$ python -q
>>> import numpy as np
>>> from numpy import linalg as LA
>>> np.set_printoptions(precision=3, suppress=True, linewidth=200)
>>> K = np.load("block19.npy")
>>> K
array([[ 5, -1,  5, -1,  5, -1],
       [-8,  8, -8,  8, -8,  8],
       [ 4,  1,  4,  1,  4,  1],
       [ 5, -1,  5, -1,  5, -1],
       [-8,  8, -8,  8, -8,  8],
       [ 4,  1,  4,  1,  4,  1]])
>>> def softmax(z):
...     e = np.exp(z - z.max(axis=-1, keepdims=True))
...     return e / e.sum(axis=-1, keepdims=True)
... 
>>> np.round(softmax(10 * K[1]), 3) + 0
array([0.   , 0.333, 0.   , 0.333, 0.   , 0.333])
>>> np.round(softmax(K[1]), 3) + 0
array([0.   , 0.333, 0.   , 0.333, 0.   , 0.333])
>>> S = K @ K.T / np.sqrt(6)
>>> np.round(softmax(S + np.triu(np.full(S.shape, -np.inf), 1)), 3) + 0
array([[1.   , 0.   , 0.   , 0.   , 0.   , 0.   ],
       [0.   , 1.   , 0.   , 0.   , 0.   , 0.   ],
       [0.921, 0.   , 0.079, 0.   , 0.   , 0.   ],
       [0.5  , 0.   , 0.   , 0.5  , 0.   , 0.   ],
       [0.   , 0.5  , 0.   , 0.   , 0.5  , 0.   ],
       [0.46 , 0.   , 0.04 , 0.46 , 0.   , 0.04 ]])
>>> B = np.array([[0, 1], [-1, 1], [0, 1], [0, -1], [2, -2], [-1, 0]])
>>> np.einsum("ij,ij->i", K, K)
array([ 78, 384,  51,  78, 384,  51])
>>> np.einsum("ik,kj->ji", K, B)
array([[ 12, -32,   6,  12, -32,   6],
       [  0,   0,   0,   0,   0,   0]])
>>> np.einsum("ij->j", K)
array([ 2, 16,  2, 16,  2, 16])
>>> LA.matrix_rank(K @ B)
np.int64(1)
>>> B.T @ K.T
array([[ 12, -32,   6,  12, -32,   6],
       [  0,   0,   0,   0,   0,   0]])
>>> U, sig = LA.svd(K)
Traceback (most recent call last):
  File "<python-input-16>", line 1, in <module>
    U, sig = LA.svd(K)
    ^^^^^^
ValueError: too many values to unpack (expected 2)
>>> U, sig, vt = LA.svd(K, full_matrices=False)
>>> sig.round(3) + 0
array([30.334, 10.287,  0.   ,  0.   ,  0.   ,  0.   ])
>>> np.abs(vt[0])
array([0.463, 0.345, 0.463, 0.345, 0.463, 0.345])
>>> U, sig, vt = LA.svd(K)
>>> np.argmax(sig[:-1] / (sig[1:] + 1e-6)) + 1
np.int64(2)
>>> sig.round(3) + 0
array([30.334, 10.287,  0.   ,  0.   ,  0.   ,  0.   ])
>>> B = U[:, :2] @ np.diag(sig[:2]) @ vt[:2]
>>> B
array([[ 5., -1.,  5., -1.,  5., -1.],
       [-8.,  8., -8.,  8., -8.,  8.],
       [ 4.,  1.,  4.,  1.,  4.,  1.],
       [ 5., -1.,  5., -1.,  5., -1.],
       [-8.,  8., -8.,  8., -8.,  8.],
       [ 4.,  1.,  4.,  1.,  4.,  1.]])
>>> LA.matrix_rank(K, rtol=0.05)
np.int64(2)
